$ ipython --no-banner

In [1]: import numpy as np

In [2]: np.set_printoptions(suppress=True, linewidth=200)

In [3]: def tidy(a):
   ...:     return np.round(a, 1) + 0
   ...: 

In [4]: m1 = np.array([[5.0, -2.0, 0.0, 0.0, 0.0, 0.0],
   ...:     [-2.0, -7.0, -2.0, 0.0, 0.0, 0.0],
   ...:     [0.0, -2.0, 8.0, -2.0, 0.0, 0.0],
   ...:     [0.0, 0.0, -2.0, -5.0, -2.0, 0.0],
   ...:     [0.0, 0.0, 0.0, -2.0, -8.0, -2.0],
   ...:     [0.0, 0.0, 0.0, 0.0, -2.0, -5.0]])

In [5]: rng = np.random.default_rng(30257)

In [6]: z = rng.permutation(6)

In [7]: print(z)
[1 5 0 3 2 4]

In [8]: Y = m1[z][:, z]

In [9]: print(tidy(np.sort(np.abs(np.linalg.eigvals(Y)))))
[3.4 5.1 5.3 7.6 8.6 9.7]

In [10]: print(np.trace(Y))
-12.0

In [11]: print(np.allclose(Y, m1))
False

In [12]: U, s, vt = np.linalg.svd(m1, full_matrices=False)

In [13]: print(U.shape, s.shape, vt.shape)
(6, 6) (6,) (6, 6)

In [14]: Y = m1 / np.linalg.norm(m1, axis=1, keepdims=True)

In [15]: gram = Y @ Y.T

In [16]: print(tidy(gram))
[[ 1.   0.1  0.1  0.   0.   0. ]
 [ 0.1  1.   0.   0.1  0.   0. ]
 [ 0.1  0.   1.  -0.1  0.1  0. ]
 [ 0.   0.1 -0.1  1.   0.5  0.1]
 [ 0.   0.   0.1  0.5  1.   0.6]
 [ 0.   0.   0.   0.1  0.6  1. ]]

In [17]: print(tidy(np.linalg.norm(Y, axis=1)))
[1. 1. 1. 1. 1. 1.]

In [18]: print((np.abs(gram) > 0.9).astype(int))
[[1 0 0 0 0 0]
 [0 1 0 0 0 0]
 [0 0 1 0 0 0]
 [0 0 0 1 0 0]
 [0 0 0 0 1 0]
 [0 0 0 0 0 1]]

In [19]: data = np.loadtxt("mat.csv", delimiter=",")

In [20]: print(data)
[[ 3.  3.  1.  3.  0.]
 [-1. -1. -2.  0.  0.]
 [-3.  2.  1.  1.  2.]
 [ 1. -1. -2.  0.  0.]
 [ 0.  0.  0.  0.  2.]]

In [21]: vec = np.array([0, -2, 3, 1, 3])

In [22]: rhs = data @ vec

In [23]: b, lr = np.zeros(5), 1 / np.linalg.norm(data, 2) ** 2

In [24]: for i in range(25):
    ...:     b -= lr * data.T @ (data @ b - rhs)
    ...:     if i % 5 == 0: print(i, round(np.linalg.norm(data @ b - rhs), 1))
    ...: 
0 5.6
5 3.1
10 1.9
15 1.2
20 0.8

In [25]: print(tidy(np.linalg.cond(data)))
40.0

In [26]: print(tidy(b))
[ 0.2  0.1  1.9 -0.9  2.7]

In [27]: r0 = np.array([2, 3, 3, 0, 2])

In [28]: Y = data + np.outer(r0, np.eye(5)[0])

In [29]: print(np.linalg.matrix_rank(np.linalg.inv(Y) - np.linalg.inv(data), tol=1e-8))
1

In [30]: A = np.loadtxt("layer12.csv", delimiter=",")

In [31]: print(A)
[[ -9.   9.  -3.]
 [-12.   9.  -2.]
 [-12.   9.  -2.]
 [ -2.   1.   0.]
 [  7.  -5.   1.]
 [ -4.   5.  -2.]
 [ -1.   2.  -1.]
 [-10.   8.  -2.]]

In [32]: q, r_ = np.linalg.qr(m1)

In [33]: print(q.shape, r_.shape)
(6, 6) (6, 6)

In [34]: print(tidy(q.T @ q))
[[1. 0. 0. 0. 0. 0.]
 [0. 1. 0. 0. 0. 0.]
 [0. 0. 1. 0. 0. 0.]
 [0. 0. 0. 1. 0. 0.]
 [0. 0. 0. 0. 1. 0.]
 [0. 0. 0. 0. 0. 1.]]

In [35]: print(tidy(q))
[[-0.9 -0.4  0.1  0.   0.   0. ]
 [ 0.4 -0.9  0.2  0.1  0.   0. ]
 [ 0.  -0.3 -0.9 -0.2  0.1  0. ]
 [ 0.   0.   0.2 -0.9  0.3  0.1]
 [ 0.   0.   0.  -0.4 -0.9 -0.3]
 [ 0.   0.   0.   0.  -0.3  1. ]]

In [36]: print(tidy(r_))
[[-5.4 -0.7 -0.7  0.   0.   0. ]
 [ 0.   7.5 -0.3  0.5  0.   0. ]
 [ 0.   0.  -8.4  0.7 -0.5  0. ]
 [ 0.   0.   0.   5.7  4.6  0.7]
 [ 0.   0.   0.   0.   7.1  3.2]
 [ 0.   0.   0.   0.   0.  -4.3]]

In [37]: theta = np.radians(180)

In [38]: r_ = np.eye(5)

In [39]: r_[2, 2] = r_[4, 4] = np.cos(theta)

In [40]: r_[2, 4], r_[4, 2] = -np.sin(theta), np.sin(theta)

In [41]: print(tidy(r_))
[[ 1.  0.  0.  0.  0.]
 [ 0.  1.  0.  0.  0.]
 [ 0.  0. -1.  0.  0.]
 [ 0.  0.  0.  1.  0.]
 [ 0.  0.  0.  0. -1.]]

In [42]: Y = data @ r_.T

In [43]: print(tidy(np.linalg.svd(data, compute_uv=False)), tidy(np.linalg.svd(Y, compute_uv=False)))
[5.6 4.7 2.5 1.7 0.1] [5.6 4.7 2.5 1.7 0.1]

In [44]: print(tidy(np.linalg.det(r_)), np.trace(r_))
1.0 1.0

In [45]: print([round(float(x), 1) for x in np.linalg.svd(A, compute_uv=False)[:3]])
[30.3, 2.9, 0.0]

In [46]: print(np.argsort(-np.linalg.norm(A, axis=0).round(6), kind="stable")[:3])
[0 1 2]

In [47]: print(np.linalg.matrix_rank(A, rtol=0.1))
1

In [48]: print(tidy(np.linalg.norm(A, 2) / np.linalg.norm(A)))
1.0

In [49]: U, s, vt = np.linalg.svd(A)

In [50]: print(np.argmax(s[:-1] / (s[1:] + 1e-6)) + 1)
2

In [51]: print(tidy(s))
[30.3  2.9  0. ]

In [52]: Y = U[:, :2] @ np.diag(s[:2]) @ vt[:2]

In [53]: print(tidy(Y))
[[ -9.   9.  -3.]
 [-12.   9.  -2.]
 [-12.   9.  -2.]
 [ -2.   1.   0.]
 [  7.  -5.   1.]
 [ -4.   5.  -2.]
 [ -1.   2.  -1.]
 [-10.   8.  -2.]]

In [54]: print(np.linalg.matrix_rank(Y))
2

In [55]: print(np.linalg.matrix_rank(A, rtol=0.05))
2

In [56]: K = np.loadtxt("sample11.csv", delimiter=",")

In [57]: print(tidy(K))
[[-31.2 -49.5  39.7 -16.8]
 [ -6.4 -14.7  15.3 -10.7]
 [ -4.8 -12.1  13.4 -10. ]
 [ -0.1  -3.3   6.4  -6.6]
 [  0.2  -2.6   5.7  -6.2]
 [  0.6  -1.4   4.6  -5.4]
 [  0.7   0.5   1.6  -2.4]
 [  0.5   0.6   1.2  -1.8]
 [ -0.1  -0.3  -0.3   0.5]
 [ -0.2  -0.9  -1.    1.5]
 [  0.8  -2.1  -2.8   3.4]
 [  1.2  -2.3  -3.4   3.8]
 [ 11.9  -0.7 -11.6   7.2]
 [ 14.4   0.1 -13.4   7.6]
 [ 19.4   2.  -16.7   8.2]
 [ 23.6   3.8 -19.5   8.7]
 [ 29.3   6.4 -23.2   9.2]
 [ 34.3   8.7 -26.4   9.6]
 [ 37.7  10.4 -28.6   9.8]
 [ 40.8  12.  -30.6  10. ]
 [ 81.5  34.5 -56.4  11.9]]

In [58]: r = np.linalg.matrix_rank(K)

In [59]: print(r)
3

In [60]: ns = np.linalg.svd(K)[2][r:].T

In [61]: print(tidy(ns[:, 0] / ns[np.abs(ns[:, 0]).round(6).argmax(), 0]))
[0.5 0.2 1.  0.9]

In [62]: print(tidy(K @ ns))
[[0.]
 [0.]
 [0.]
 [0.]
 [0.]
 [0.]
 [0.]
 [0.]
 [0.]
 [0.]
 [0.]
 [0.]
 [0.]
 [0.]
 [0.]
 [0.]
 [0.]
 [0.]
 [0.]
 [0.]
 [0.]]

In [63]: print(tidy(ns @ ns.T))
[[0.1 0.1 0.2 0.2]
 [0.1 0.  0.1 0.1]
 [0.2 0.1 0.5 0.4]
 [0.2 0.1 0.4 0.4]]

In [64]: print(np.linalg.matrix_rank(K.T @ K), np.linalg.matrix_rank(K @ K.T))
3 3

In [65]: print(ns.shape)
(4, 1)

In [66]: D = np.linalg.norm(K[:, None] - K[None], axis=-1)

In [67]: print(np.flatnonzero(D[5] < D.mean() / 2))
[ 2  3  4  5  6  7  8  9 10 11]

In [68]: print(np.linalg.matrix_rank(D ** 2))
5

In [69]: print((D + 1e9 * np.eye(21)).round(6).argmin(axis=1))
[ 1  2  1  4  3  4  7  6  9  8 11 10 13 12 15 14 17 18 19 18 19]

In [70]: print(D.mean(axis=1).argmax())
20

In [71]: print(tidy(D[:5, :5]))
[[ 0.  49.6 53.2 65.7 66.7]
 [49.6  0.   3.6 16.3 17.3]
 [53.2  3.6  0.  12.7 13.7]
 [65.7 16.3 12.7  0.   1.1]
 [66.7 17.3 13.7  1.1  0. ]]

In [72]: print(D[5].round(6).argsort(kind="stable")[:4])
[5 4 3 6]

In [73]: print(tidy(np.linalg.norm(K, axis=1)))
[ 72.7  24.6  21.2   9.8   8.9   7.3   3.    2.3   0.7   2.    5.    5.7  18.1  21.1  26.9  32.   39.   45.2  49.5  53.4 105.6]
